$ python3 -q
>>> import numpy as np
>>> np.set_printoptions(suppress=True, linewidth=200)
>>> A = np.loadtxt("dump.csv", delimiter=",")
>>> A
array([[-7.,  8., -7.,  8., -7.,  8.],
       [ 4.,  3.,  4.,  3.,  4.,  3.],
       [ 5.,  8.,  5.,  8.,  5.,  8.],
       [-7.,  8., -7.,  8., -7.,  8.],
       [ 4.,  3.,  4.,  3.,  4.,  3.],
       [ 5.,  8.,  5.,  8.,  5.,  8.]])
>>> U, sv, Vt = np.linalg.svd(A)
>>> np.argmax(sv[:-1] / (sv[1:] + 1e-6)) + 1
np.int64(2)
>>> B = U[:, :2] @ np.diag(sv[:2]) @ Vt[:2]
>>> round(float(np.linalg.norm(A - B) / np.linalg.norm(A)), 2)
0.0
>>> np.linalg.matrix_rank(A, rtol=0.05)
np.int64(2)
>>> np.linalg.cond(A) > 100
np.True_
>>> np.linalg.matrix_rank(A, rtol=0.1)
np.int64(2)
>>> rng = np.random.default_rng(65)
>>> B = A + rng.integers(-2, 3, (6, 2)) @ rng.integers(-2, 3, (2, 6))
>>> B
array([[ -3.,  14.,  -5.,  14., -11.,  16.],
       [  4.,   3.,   4.,   3.,   4.,   3.],
       [  7.,  11.,   6.,  11.,   3.,  12.],
       [-11.,   8.,  -3.,   5.,  -6.,   6.],
       [  0.,  -3.,   2.,  -3.,   8.,  -5.],
       [  5.,   8.,   5.,   8.,   5.,   8.]])
>>> np.linalg.matrix_rank(B - A, tol=1e-8)
np.int64(2)
>>> np.abs(B - A).sum(axis=1)
array([30.,  0., 15., 14., 30.,  0.])
>>> B - A
array([[ 4.,  6.,  2.,  6., -4.,  8.],
       [ 0.,  0.,  0.,  0.,  0.,  0.],
       [ 2.,  3.,  1.,  3., -2.,  4.],
       [-4.,  0.,  4., -3.,  1., -2.],
       [-4., -6., -2., -6.,  4., -8.],
       [ 0.,  0.,  0.,  0.,  0.,  0.]])
>>> M = np.array([[0, -2, 0, 0], [1, -3, 0, 0], [0, 0, 0, -2], [0, 0, 1, -3]])
>>> M
array([[ 0, -2,  0,  0],
       [ 1, -3,  0,  0],
       [ 0,  0,  0, -2],
       [ 0,  0,  1, -3]])
>>> ev, evecs = np.linalg.eig(M)
>>> np.round(np.sort(np.linalg.eigvals(np.linalg.inv(M))), 2)
array([-1. , -1. , -0.5, -0.5])
>>> M @ evecs[:, 0] - ev[0] * evecs[:, 0]
array([0., 0., 0., 0.])
>>> f = np.array([5, -5, -1, 5])
>>> B = M + np.outer(f, np.eye(4)[3])
>>> np.linalg.matrix_rank(np.linalg.inv(B) - np.linalg.inv(M), tol=1e-8)
np.int64(1)
>>> np.linalg.matrix_rank(B - M)
np.int64(1)
>>> M @ M
array([[-2,  6,  0,  0],
       [-3,  7,  0,  0],
       [ 0,  0, -2,  6],
       [ 0,  0, -3,  7]])
>>> np.allclose(M @ M.T, M.T @ M)
False
>>> lab = rng.permutation(4)
>>> lab
array([2, 0, 1, 3])
>>> B = M[lab][:, lab]
>>> np.diag(B)
array([ 0,  0, -3, -3])
>>> E = np.array([[-5.74, -12.78, -13.26, -9.29],
...     [-4.87, 3.92, -1.99, -7.51],
...     [8.3, -10.96, 10.67, -0.64],
...     [10.51, -27.49, 3.76, -17.29],
...     [8.82, -23.87, 7.09, -7.26],
...     [-3.5, -2.02, 4.37, 2.91],
...     [-13.05, -16.13, -16.21, -25.54],
...     [6.89, 5.85, 7.84, 2.91],
...     [5.34, -10.32, 1.22, -1.4],
...     [4.34, 6.16, 6.32, 5.52],
...     [-1.69, 14.07, 4.12, 16.49],
...     [-3.36, -21.33, -3.17, -15.62],
...     [-6.64, 18.6, -8.55, -0.89],
...     [2.98, -4.09, 6.69, 5.02],
...     [10.17, -11.24, 9.26, 12.74],
...     [-6.56, 6.85, -4.97, 9.72]])
>>> E
array([[ -5.74, -12.78, -13.26,  -9.29],
       [ -4.87,   3.92,  -1.99,  -7.51],
       [  8.3 , -10.96,  10.67,  -0.64],
       [ 10.51, -27.49,   3.76, -17.29],
       [  8.82, -23.87,   7.09,  -7.26],
       [ -3.5 ,  -2.02,   4.37,   2.91],
       [-13.05, -16.13, -16.21, -25.54],
       [  6.89,   5.85,   7.84,   2.91],
       [  5.34, -10.32,   1.22,  -1.4 ],
       [  4.34,   6.16,   6.32,   5.52],
       [ -1.69,  14.07,   4.12,  16.49],
       [ -3.36, -21.33,  -3.17, -15.62],
       [ -6.64,  18.6 ,  -8.55,  -0.89],
       [  2.98,  -4.09,   6.69,   5.02],
       [ 10.17, -11.24,   9.26,  12.74],
       [ -6.56,   6.85,  -4.97,   9.72]])
>>> hat = E @ np.linalg.solve(E.T @ E, E.T)
>>> np.round(hat @ E[:, 1], 2)
array([-12.78,   3.92, -10.96, -27.49, -23.87,  -2.02, -16.13,   5.85, -10.32,   6.16,  14.07, -21.33,  18.6 ,  -4.09, -11.24,   6.85])
